$ python -q
>>> import numpy as np
>>> import numpy.linalg as la
>>> np.set_printoptions(precision=1, suppress=True, linewidth=140)
>>> A = np.maximum(np.array([[1, 1],
...     [0, 2],
...     [1, 1],
...     [3, 1],
...     [1, 1],
...     [1, 0],
...     [2, 2],
...     [2, 3],
...     [0, 2],
...     [1, 3],
...     [0, 2],
...     [1, 1],
...     [3, 1],
...     [1, 0],
...     [3, 1],
...     [2, 1],
...     [3, 1],
...     [2, 0],
...     [2, 0],
...     [3, 3],
...     [3, 3],
...     [1, 3],
...     [3, 0]]) @ np.array([[4, 6, 8], [5, -6, 1]]) + np.array([-2, 1, 0]), 0)
>>> A
array([[ 7,  1,  9],
       [ 8,  0,  2],
       [ 7,  1,  9],
       [15, 13, 25],
       [ 7,  1,  9],
       [ 2,  7,  8],
       [16,  1, 18],
       [21,  0, 19],
       [ 8,  0,  2],
       [17,  0, 11],
       [ 8,  0,  2],
       [ 7,  1,  9],
       [15, 13, 25],
       [ 2,  7,  8],
       [15, 13, 25],
       [11,  7, 17],
       [15, 13, 25],
       [ 6, 13, 16],
       [ 6, 13, 16],
       [25,  1, 27],
       [25,  1, 27],
       [17,  0, 11],
       [10, 19, 24]])
>>> # rows 0 and 2 are equal
>>> Uu, sv, Vt = la.svd(A, full_matrices=False)
>>> np.abs(Uu[:, 0]).round(6).argmax()
np.int64(19)
>>> np.round(Vt @ Vt.T, 1) + 0
array([[1., 0., 0.],
       [0., 1., 0.],
       [0., 0., 1.]])
>>> print(Uu.shape, sv.shape, Vt.shape)
(23, 3) (3,) (3, 3)
>>> np.abs(Vt[0])
array([0.6, 0.3, 0.8])
>>> X = np.load("sample16.npy")
>>> X
array([[ -7.6,  20.1, -12.5],
       [ -6.3, -11.2, -16.5],
       [ -8.4,  18.6, -14.1],
       [ -6.9, -10. , -15.9],
       [ -6.7, -10.8, -17.2],
       [ 22.6,   1.8,   9.1],
       [ -9.5, -10. , -16.1],
       [ -7.4,  18.4, -11.4],
       [ 21.9,   1.1,  10.9],
       [ -8.2, -10.6, -15.8]])
>>> Ac = X - X.mean(axis=0)
>>> Uu, sv, Vt = la.svd(Ac, full_matrices=False)
>>> Vt[0] * np.sign(Vt[0, np.abs(Vt[0]).argmax()])
array([0.7, 0.2, 0.6])
>>> print((np.sign(Uu[:, 0]) == np.sign(Uu[0, 0])).astype(int))
[1 1 1 1 1 0 1 1 0 1]
>>> idx = X[:, 2] > np.median(X[:, 2])
>>> u = X[idx].mean(axis=0) - X[~idx].mean(axis=0)
>>> idx.astype(int)
array([1, 0, 1, 0, 0, 1, 0, 1, 1, 0])
>>> u
array([11.7, 22.5, 12.7])
>>> Ac = X - X.mean(axis=0)
>>> evecs = la.svd(Ac)[2][:2]
>>> Y = Ac - Ac @ evecs.T @ evecs
>>> print(round(la.norm(Y) / la.norm(Ac), 1))
0.0
>>> np.diag(evecs.T @ evecs)
array([0.6, 1. , 0.4])
>>> la.norm(Y, axis=1).round(6).argmax()
np.int64(6)
>>> x0 = np.array([2, 1, 2])
>>> target = X @ x0
>>> la.solve(X.T @ X, X.T @ target)
array([2., 1., 2.])
>>> target
array([-20.1, -56.8, -26.4, -55.6, -58.6,  65.2, -61.2, -19.2,  66.7, -58.6])
>>> np.round(la.pinv(X) @ X, 1) + 0
array([[1., 0., 0.],
       [0., 1., 0.],
       [0., 0., 1.]])
>>> rng = np.random.default_rng(5140)
>>> target = target + 0.3 * rng.normal(size=10)
>>> target
array([-20.1, -56.6, -26.6, -55.4, -58.9,  65.5, -61.1, -19.3,  67.3, -58.9])
>>> c, *_ = la.lstsq(X, target)
>>> c
array([2., 1., 2.])
>>> c.round()
array([2., 1., 2.])
>>> [round(float(la.norm(la.solve(X.T @ X + lam * np.eye(3), X.T @ target))), 2) for lam in (0, 1, 10, 100)]
[3.01, 3.01, 3.0, 2.9]
>>> np.round(X.T @ (target - X @ c), 1) + 0
array([0., 0., 0.])
>>> Ac = (X - X.mean(axis=0)) / X.std(axis=0)
>>> Ac.std(axis=0)
array([1., 1., 1.])
>>> c = la.lstsq(np.delete(Ac, 1, axis=1), Ac[:, 1])[0]
>>> round(1 - np.var(Ac[:, 1] - np.delete(Ac, 1, axis=1) @ c), 1)
np.float64(0.7)
>>> np.abs(c).argmax()
np.int64(1)
>>> q, _ = la.qr(np.array([[1.5, -0.3, 0.8, -1.0],
...     [-1.8, -0.2, 1.1, 0.1],
...     [0.5, -0.4, -0.9, 0.3],
...     [0.1, -0.6, -0.3, 0.3]]))
>>> evals = np.array([-2, 1, -3, 2])
>>> arr = q @ np.diag(evals) @ q.T
>>> print(arr)
[[-2.2  0.2  1.2  0.3]
 [ 0.2 -1.4  1.6  0.2]
 [ 1.2  1.6  0.4 -0.8]
 [ 0.3  0.2 -0.8  1.3]]
>>> evals, evecs = la.eigh(arr)
>>> x0 = np.array([-1, -2, 0, 2])
>>> np.round(x0 @ arr @ x0, 1)
np.float64(-5.2)
>>> round(float(x0 @ arr @ x0 / (x0 @ x0)), 1), round(evals[0], 1), round(evals[-1], 1)
(-0.6, np.float64(-3.0), np.float64(2.0))
>>> la.eigvalsh(arr[1:, 1:])
array([-2.4,  0.7,  1.9])
>>> (np.sign(evecs[:, -1].round(6)) == np.sign(evecs[0, -1].round(6))).astype(int)
array([1, 1, 1, 0])
>>> np.round(evecs * np.maximum(evals, 0) @ evecs.T, 1) + 0
array([[ 0.1,  0.2,  0.3,  0. ],
       [ 0.2,  0.3,  0.6, -0.1],
       [ 0.3,  0.6,  1.2, -0.5],
       [ 0. , -0.1, -0.5,  1.4]])
>>> u = np.array([-8, -9, 3, -8])
>>> Y = arr + np.outer(u, np.eye(4)[1])
>>> print(la.matrix_rank(Y - arr))
1
>>> u, g = A[3], A[19]
>>> u @ g
np.int64(1063)
>>> p = (u @ g) / (u @ u) * u
>>> la.matrix_rank(np.outer(u, g))
np.int64(1)
>>> feats = np.loadtxt("test14.csv", delimiter=",")
>>> feats
array([[ 19.,   0.,   4.,  -5.],
       [  3., -16.,   1.,  -1.],
       [ -3.,   5.,   5.,   4.],
       [ -2.,  -2.,  -2.,  11.]])
>>> np.poly(feats)
array([     1.,    -19.,   -198.,   4793., -19897.])
>>> print(round(la.det(feats.T), 1))
-19897.0
>>> np.einsum("ii->", feats)
np.float64(19.0)
